$ python3 -q
>>> import numpy as np
>>> np.set_printoptions(precision=3, suppress=True, linewidth=100, floatmode="fixed")
>>> rd = lambda a: np.round(a, 3) + 0
>>> arr = np.load("layer12.npy")
>>> arr
array([[-15,  -2,  -3],
       [  0,   2,   0],
       [  0,  -2,   0]])
>>> rng = np.random.default_rng(358737)
>>> A2 = arr + rng.integers(-2, 3, (3, 2)) @ rng.integers(-2, 3, (2, 3))
>>> A2
array([[-17,  -2,  -7],
       [ -3,   4,   0],
       [  1,  -4,  -4]])
>>> np.abs(A2 - arr).sum(axis=1)
array([6, 5, 7])
>>> rk = np.linalg.matrix_rank(arr)
>>> rk
np.int64(2)
>>> N = np.linalg.svd(arr)[2][rk:].T
>>> np.linalg.matrix_rank(arr.T @ arr), np.linalg.matrix_rank(arr @ arr.T)
(np.int64(2), np.int64(2))
>>> rd(N @ N.T)
array([[ 0.038,  0.000, -0.192],
       [ 0.000,  0.000,  0.000],
       [-0.192,  0.000,  0.962]])
>>> np.allclose(arr @ N, 0)
True
>>> rd(np.linalg.norm(arr, axis=1))
array([15.427,  2.000,  2.000])
>>> rd(np.linalg.norm(arr[2] - arr[1]))
np.float64(4.0)
>>> rd(np.linalg.norm(arr) ** 2 / np.linalg.norm(arr, 2) ** 2)
np.float64(1.033)
>>> rd(np.linalg.norm(arr, axis=0))
array([15.000,  3.464,  3.000])
>>> rd(np.linalg.norm(arr, "nuc"))
np.float64(18.235)
>>> rd(np.linalg.norm(arr[2], 1)), rd(np.linalg.norm(arr[2], np.inf))
(np.float64(2.0), np.float64(2.0))
>>> left, sigma, vt = np.linalg.svd(arr)
>>> np.argmax(sigma[:-1] / (sigma[1:] + 1e-6)) + 1
np.int64(2)
>>> rd(sigma)
array([15.432,  2.804,  0.000])
>>> A2 = left[:, :2] @ np.diag(sigma[:2]) @ vt[:2]
>>> np.linalg.matrix_rank(A2)
np.int64(2)
>>> rd(A2)
array([[-15.000,  -2.000,  -3.000],
       [  0.000,   2.000,   0.000],
       [  0.000,  -2.000,   0.000]])
>>> rd(np.linalg.norm(arr - A2, 2)), rd(sigma[2])
(np.float64(0.0), np.float64(0.0))
>>> np.linalg.matrix_rank(arr, rtol=0.05)
np.int64(2)
>>> x = np.array([2, -1, 2])
>>> arr * x
array([[-30,   2,  -6],
       [  0,  -2,   0],
       [  0,   2,   0]])
>>> (arr * x).sum(axis=1)
array([-34,  -2,   2])
>>> np.linalg.norm(arr @ x) <= np.linalg.norm(arr, 2) * np.linalg.norm(x) + 1e-9
np.True_
>>> (arr @ x).argmax()
np.int64(2)
>>> idx = rng.integers(0, 3, 3)
>>> mat = np.array([[-3, -1, 9], [3, -8, 5], [-4, 5, -2]]) * (idx[:, None] == idx)
>>> mat
array([[-3, -1,  0],
       [ 3, -8,  0],
       [ 0,  0, -2]])
>>> np.trace(mat)
np.int64(-13)
>>> (mat + mat.T) / 2
array([[-3.000,  1.000,  0.000],
       [ 1.000, -8.000,  0.000],
       [ 0.000,  0.000, -2.000]])
>>> rd(np.abs(np.linalg.eigvals(mat)).max())
np.float64(7.303)
>>> np.linalg.determinant(mat)
Traceback (most recent call last):
  File "<python-input-40>", line 1, in <module>
    np.linalg.determinant(mat)
    ^^^^^^^^^^^^^^^^^^^^^
AttributeError: module 'numpy.linalg' has no attribute 'determinant'
>>> np.linalg.matrix_power(mat, 3)
array([[  15,  -94,    0],
       [ 282, -455,    0],
       [   0,    0,   -8]])
